% ipython --no-banner

In [1]: import numpy as np

In [2]: np.set_printoptions(precision=2, suppress=True, linewidth=140)

In [3]: def rnd(a):
   ...:     return np.round(a, 2) + 0
   ...: 

In [4]: J = np.load("out12.npy")

In [5]: J
Out[5]: 
array([[ 3., -1.,  0.],
       [-1.,  2., -1.],
       [ 0., -1.,  5.]])

In [6]: rng = np.random.default_rng(770)

In [7]: labels = rng.permutation(3)

In [8]: labels
Out[8]: array([2, 1, 0])

In [9]: out = J[labels][:, labels]

In [10]: rnd(np.sort(np.abs(np.linalg.eigvals(out))))
Out[10]: array([1.19, 3.47, 5.34])

In [11]: out
Out[11]: 
array([[ 5., -1.,  0.],
       [-1.,  2., -1.],
       [ 0., -1.,  3.]])

In [12]: np.diag(out)
Out[12]: array([5., 2., 3.])

In [13]: rnd(np.linalg.norm(J, axis=0))
Out[13]: array([3.16, 2.45, 5.1 ])

In [14]: J[0] @ J[2]
Out[14]: np.float64(1.0)

In [15]: rnd(np.linalg.norm(J[0], 1)), rnd(np.linalg.norm(J[0], np.inf))
Out[15]: (np.float64(4.0), np.float64(3.0))

In [16]: rnd(np.linalg.norm(J) ** 2 / np.linalg.norm(J, 2) ** 2)
Out[16]: np.float64(1.47)

In [17]: x = np.array([-2, -1, -1])

In [18]: np.linalg.norm(J @ x) <= np.linalg.norm(J, 2) * np.linalg.norm(x) + 1e-9
Out[18]: np.True_

In [19]: (J * x).sum(axis=1)
Out[19]: array([-5.,  1., -4.])

In [20]: J @ x
Out[20]: array([-5.,  1., -4.])

In [21]: J @ (2 * x)
Out[21]: array([-10.,   2.,  -8.])

In [22]: low = np.linalg.cholesky(J)

In [23]: rnd(np.diag(low) ** 2)
Out[23]: array([3.  , 1.67, 4.4 ])

In [24]: data = np.array([[-1, -1, -1], [-1, -2, -2], [-1, -2, -3]])

In [25]: u, v = data[2], data[1]

In [26]: u @ v
Out[26]: np.int64(11)

In [27]: pr = (u @ v) / (u @ u) * u

In [28]: np.linalg.matrix_rank(np.outer(u, v))
Out[28]: np.int64(1)

In [29]: rnd(v - pr)
Out[29]: array([-0.21, -0.43,  0.36])

In [30]: rnd(np.linalg.norm(u + v) ** 2 + np.linalg.norm(u - v) ** 2)
Out[30]: np.float64(46.0)

In [31]: w, vecs = np.linalg.eigh(J)

In [32]: x = np.array([1, 2, 2])

In [33]: x @ J @ x
Out[33]: np.float64(19.0)

In [34]: rnd(vecs * np.sqrt(w) @ vecs.T)
Out[34]: 
array([[ 1.7 , -0.33, -0.02],
       [-0.33,  1.35, -0.28],
       [-0.02, -0.28,  2.22]])

In [35]: np.abs(J).sum(axis=1).max(), rnd(np.abs(w).max())
Out[35]: (np.float64(6.0), np.float64(5.34))

In [36]: labels = rng.permutation(3)

In [37]: out = data[:, labels] * rng.choice([-1, 1], 3)

In [38]: out
Out[38]: 
array([[ 1, -1, -1],
       [ 1, -2, -2],
       [ 1, -3, -2]])

In [39]: Uu, _, Vh = np.linalg.svd(data.T @ out)

In [40]: labels
Out[40]: array([0, 2, 1])

In [41]: rnd(np.linalg.lstsq(data, out)[0])
Out[41]: 
array([[-1.,  0.,  0.],
       [ 0.,  0.,  1.],
       [ 0.,  1.,  0.]])

In [42]: W = np.array([[-8, 8, -9, -1, -5], [-2, -3, -8, 4, 2], [9, -4, 1, 8, 6]])

In [43]: beta = np.array([-1, -2, -2, -2, -1])

In [44]: H = np.maximum(out @ W + beta, 0)

In [45]: np.linalg.matrix_rank(H)
Out[45]: np.int64(2)

In [46]: Z = np.array([[8, -9], [7, -4], [-9, 0], [-6, -6], [-5, -9]])

In [47]: H @ Z
Out[47]: 
array([[ 91, -52],
       [113, -80],
       [ 62, -92]])

In [48]: W @ Z
Out[48]: 
array([[ 104,   91],
       [   1,  -12],
       [ -43, -167]])

In [49]: (data - data.T) / 2
Out[49]: 
array([[0., 0., 0.],
       [0., 0., 0.],
       [0., 0., 0.]])

In [50]: np.linalg.matrix_power(data, 3)
Out[50]: 
array([[-14, -25, -31],
       [-25, -45, -56],
       [-31, -56, -70]])

In [51]: feats = np.load("a.npy")

In [52]: rnd(feats)
Out[52]: 
array([[-1.55, -4.4 , -1.81],
       [ 4.66, -1.04, -1.49],
       [ 0.93, -2.14,  4.42]])

In [53]: W = np.array([[-1, -3, -1, -2, 2, 2], [1, -2, 0, 3, 1, 1], [3, -2, 3, 0, 2, -1]])

In [54]: beta = np.array([-2, 5, -1, -5, 1, 2])

In [55]: H = np.maximum(feats @ W + beta, 0)

In [56]: np.linalg.matrix_rank(H)
Out[56]: np.int64(3)

In [57]: rnd((H > 0).mean(axis=0))
Out[57]: array([0.33, 0.33, 0.33, 0.  , 0.67, 0.33])

In [58]: Z = np.array([[1, 2, -3],
    ...:     [2, 3, -3],
    ...:     [0, -3, 2],
    ...:     [-3, -2, 1],
    ...:     [0, 3, 3],
    ...:     [-3, 1, -1]])

In [59]: rnd(H @ Z)
Out[59]: 
array([[ 44.13,  66.19, -66.19],
       [-35.31,  30.71,   7.17],
       [  8.18,  11.06,  26.78]])

In [60]: W @ Z
Out[60]: 
array([[ -7,   4,  12],
       [-15,  -6,   8],
       [  2,  -4,  10]])

In [61]: rnd(feats[:, 1] @ feats[:, 0])
Out[61]: np.float64(0.0)

In [62]: rnd(feats @ feats.T)
Out[62]: 
array([[25.,  0.,  0.],
       [ 0., 25.,  0.],
       [ 0.,  0., 25.]])

In [63]: rnd(np.linalg.svd(feats, compute_uv=False))
Out[63]: array([5., 5., 5.])

In [64]: labels = rng.permutation(3)

In [65]: labels
Out[65]: array([0, 2, 1])

In [66]: out = feats[labels][:, labels]

In [67]: rnd(np.trace(out))
Out[67]: np.float64(1.83)

In [68]: rnd(np.sort(np.abs(np.linalg.eigvals(out))))
Out[68]: array([5., 5., 5.])

In [69]: np.allclose(out, feats)
Out[69]: False

In [70]: mat = np.load("run9.npy")

In [71]: mat
Out[71]: 
array([[ 1, -1, -1,  1, -1,  1,  1, -1],
       [ 1,  1,  1,  1, -1, -1, -1, -1],
       [ 1, -1, -1,  1,  1, -1, -1,  1]])

In [72]: ang = np.radians(76)

In [73]: r_ = np.eye(8)

In [74]: r_[1, 1] = r_[2, 2] = np.cos(ang)

In [75]: r_[1, 2], r_[2, 1] = -np.sin(ang), np.sin(ang)

In [76]: rnd(r_)
Out[76]: 
array([[ 1.  ,  0.  ,  0.  ,  0.  ,  0.  ,  0.  ,  0.  ,  0.  ],
       [ 0.  ,  0.24, -0.97,  0.  ,  0.  ,  0.  ,  0.  ,  0.  ],
       [ 0.  ,  0.97,  0.24,  0.  ,  0.  ,  0.  ,  0.  ,  0.  ],
       [ 0.  ,  0.  ,  0.  ,  1.  ,  0.  ,  0.  ,  0.  ,  0.  ],
       [ 0.  ,  0.  ,  0.  ,  0.  ,  1.  ,  0.  ,  0.  ,  0.  ],
       [ 0.  ,  0.  ,  0.  ,  0.  ,  0.  ,  1.  ,  0.  ,  0.  ],
       [ 0.  ,  0.  ,  0.  ,  0.  ,  0.  ,  0.  ,  1.  ,  0.  ],
       [ 0.  ,  0.  ,  0.  ,  0.  ,  0.  ,  0.  ,  0.  ,  1.  ]])

In [77]: out = mat @ r_.T

In [78]: np.allclose(np.linalg.norm(mat, axis=1), np.linalg.norm(out, axis=1))
Out[78]: True

In [79]: np.allclose(mat @ mat.T, out @ out.T)
Out[79]: True

In [80]: out = mat + rng.integers(-2, 3, (3, 2)) @ rng.integers(-2, 3, (2, 8))

In [81]: out
Out[81]: 
array([[-1, -2, -2, -1, -2, -1, -1, -1],
       [-1,  1,  2, -1, -3, -3, -2, -2],
       [-3, -1,  1, -3, -3, -5, -3, -1]])

In [82]: np.abs(out - mat).sum(axis=1)
Out[82]: array([11, 11, 22])
